>>> import numpy as np
>>> import numpy.linalg as la
>>> np.set_printoptions(precision=4, suppress=True, linewidth=160)
>>> rd = lambda a: np.round(a, 4) + 0
>>> mat = np.loadtxt("test7.csv", delimiter=",")
>>> print(mat)
[[4. 3. 3. 3. 0. 3. 0. 0.]
 [3. 4. 3. 3. 0. 3. 0. 0.]
 [3. 3. 4. 3. 0. 3. 0. 0.]
 [3. 3. 3. 4. 0. 3. 0. 0.]
 [0. 0. 0. 0. 4. 0. 3. 0.]
 [3. 3. 3. 3. 0. 4. 0. 0.]
 [0. 0. 0. 0. 3. 0. 4. 0.]
 [0. 0. 0. 0. 0. 0. 0. 4.]]
>>> out = mat[0, 0] * mat[1:] - np.outer(mat[1:, 0], mat[0])
>>> print(out)
[[ 0.  7.  3.  3.  0.  3.  0.  0.]
 [ 0.  3.  7.  3.  0.  3.  0.  0.]
 [ 0.  3.  3.  7.  0.  3.  0.  0.]
 [ 0.  0.  0.  0. 16.  0. 12.  0.]
 [ 0.  3.  3.  3.  0.  7.  0.  0.]
 [ 0.  0.  0.  0. 12.  0. 16.  0.]
 [ 0.  0.  0.  0.  0.  0.  0. 16.]]
>>> la.matrix_rank(out), la.matrix_rank(mat)
(np.int64(7), np.int64(8))
>>> np.flatnonzero(~out.round(6).any(axis=1))
array([], dtype=int64)
>>> mat @ mat
array([[52., 51., 51., 51.,  0., 51.,  0.,  0.],
       [51., 52., 51., 51.,  0., 51.,  0.,  0.],
       [51., 51., 52., 51.,  0., 51.,  0.,  0.],
       [51., 51., 51., 52.,  0., 51.,  0.,  0.],
       [ 0.,  0.,  0.,  0., 25.,  0., 24.,  0.],
       [51., 51., 51., 51.,  0., 52.,  0.,  0.],
       [ 0.,  0.,  0.,  0., 24.,  0., 25.,  0.],
       [ 0.,  0.,  0.,  0.,  0.,  0.,  0., 16.]])
>>> arr = np.load("arr.npy")
>>> print(arr)
[[ 1.594  -0.8841 -5.168   5.0267  1.9015 -3.2852]
 [-2.9171 -1.3847  1.803  -2.8304  3.3309  0.6063]
 [ 1.6083 -0.8788 -5.231   5.0069  1.9192 -3.2902]
 [-2.0055  1.3963  4.5765 -5.8021  0.1999  2.4468]
 [-4.2761 -2.9966  3.801  -3.6107  2.7203  2.1766]
 [ 3.282   3.6941 -1.4575  0.6914 -2.6009 -0.9948]
 [ 4.3917  3.9788 -1.9229  1.8617 -4.4017 -0.9101]
 [-1.1976 -4.0944 -1.1937  3.3717  0.6911 -0.0921]
 [ 1.5647 -0.9049 -5.193   4.9979  1.9091 -3.3248]
 [-1.5916  0.8902  5.2038 -4.9725 -1.918   3.309 ]
 [ 5.1784  5.8066 -0.9803  0.6361 -5.8101 -0.3653]
 [ 4.1205  5.4934 -0.5866 -0.6282 -4.0219 -0.5   ]
 [ 3.0072  2.4046  0.1354  1.1209 -5.0218  0.7384]
 [-0.6444  0.2118  2.8992 -2.1206 -2.0067  2.1411]
 [-4.3676 -4.0026  1.8986 -1.8949  4.3948  0.8969]
 [-0.5882  2.9813  2.6411 -5.0098  0.7872  0.8041]
 [ 4.7999  6.3105 -1.5735 -0.1591 -3.7348 -1.2889]
 [ 3.4021  0.1873 -6.5963  6.5844  0.3607 -4.0199]]
>>> Ac = (arr - arr.mean(axis=0)) / arr.std(axis=0)
>>> Ac.std(axis=0)
array([1., 1., 1., 1., 1., 1.])
>>> np.argwhere(np.abs(Ac) > 2)
array([], shape=(0, 2), dtype=int64)
>>> beta = la.lstsq(np.delete(Ac, 3, axis=1), Ac[:, 3])[0]
>>> np.abs(beta).argmax()
np.int64(2)
>>> rd(1 - np.var(Ac[:, 3] - np.delete(Ac, 3, axis=1) @ beta))
np.float64(0.9999)
